% python3 -q
>>> import numpy as np
>>> from numpy import linalg as LA
>>> np.set_printoptions(precision=1, suppress=True, linewidth=120)
>>> E = np.load("sample14.npy")
>>> print(E)
[[  4   2   3]
 [  1   0   6]
 [ -1  -3   8]
 [ -1  -4   4]
 [  1  -8   9]
 [  2  -5   6]
 [ -2  -4   6]
 [ -6  -6   4]
 [-11 -11   4]
 [ -7  -7   0]
 [ -6  -8  -1]
 [-11  -6   3]
 [ -9  -3   8]
 [ -8  -7  10]]
>>> gram = np.cov(E, rowvar=False)
>>> print(LA.eigvalsh(gram)[::-1])
[31.5  9.8  5.6]
>>> print(gram)
[[25.2 10.6  2.9]
 [10.6 11.4  1.4]
 [ 2.9  1.4 10.3]]
>>> print(np.median(E, axis=0))
[-4.  -5.5  5. ]
>>> print(np.argwhere(np.triu(np.abs(np.corrcoef(E.T)) > 0.8, 1)))
[]
>>> print(np.argsort(-E.std(axis=0).round(6), kind="stable"))
[0 1 2]
>>> print(E - E[0])
[[  0   0   0]
 [ -3  -2   3]
 [ -5  -5   5]
 [ -5  -6   1]
 [ -3 -10   6]
 [ -2  -7   3]
 [ -6  -6   3]
 [-10  -8   1]
 [-15 -13   1]
 [-11  -9  -3]
 [-10 -10  -4]
 [-15  -8   0]
 [-13  -5   5]
 [-12  -9   7]]
>>> lab = E[:, 2] > np.median(E[:, 2])
>>> u = E[lab].mean(axis=0) - E[~lab].mean(axis=0)
>>> print(np.argsort(-np.abs(u).round(6), kind="stable"))
[2 0 1]
>>> print(((E - E.mean(axis=0)) @ u > 0).astype(int))
[1 1 1 1 1 1 1 0 0 0 0 0 1 1]
>>> x0 = np.array([-2, -3, -9])
>>> rhs = E @ x0
>>> print(np.round(LA.pinv(E) @ E, 1) + 0)
[[1. 0. 0.]
 [0. 1. 0.]
 [0. 0. 1.]]
>>> print(LA.solve(E.T @ E, E.T @ rhs))
[-2. -3. -9.]
>>> rng = np.random.default_rng(172)
>>> rhs = rhs + 0.3 * rng.normal(size=14)
>>> print(rhs)
[-41.1 -56.2 -60.7 -22.2 -58.5 -43.3 -37.9  -5.8  19.2  34.9  44.9  12.9 -44.6 -52.7]
>>> b, *_ = LA.lstsq(E, rhs)
>>> print(b)
[-2. -3. -9.]
>>> print([round(float(LA.norm(LA.solve(E.T @ E + lam * np.eye(3), E.T @ rhs))), 2) for lam in (0, 1, 10, 100)])
[9.67, 9.62, 9.2, 6.7]
>>> print(np.round(E.T @ (rhs - E @ b), 1) + 0)
[0. 0. 0.]
>>> print(b.round())
[-2. -3. -9.]
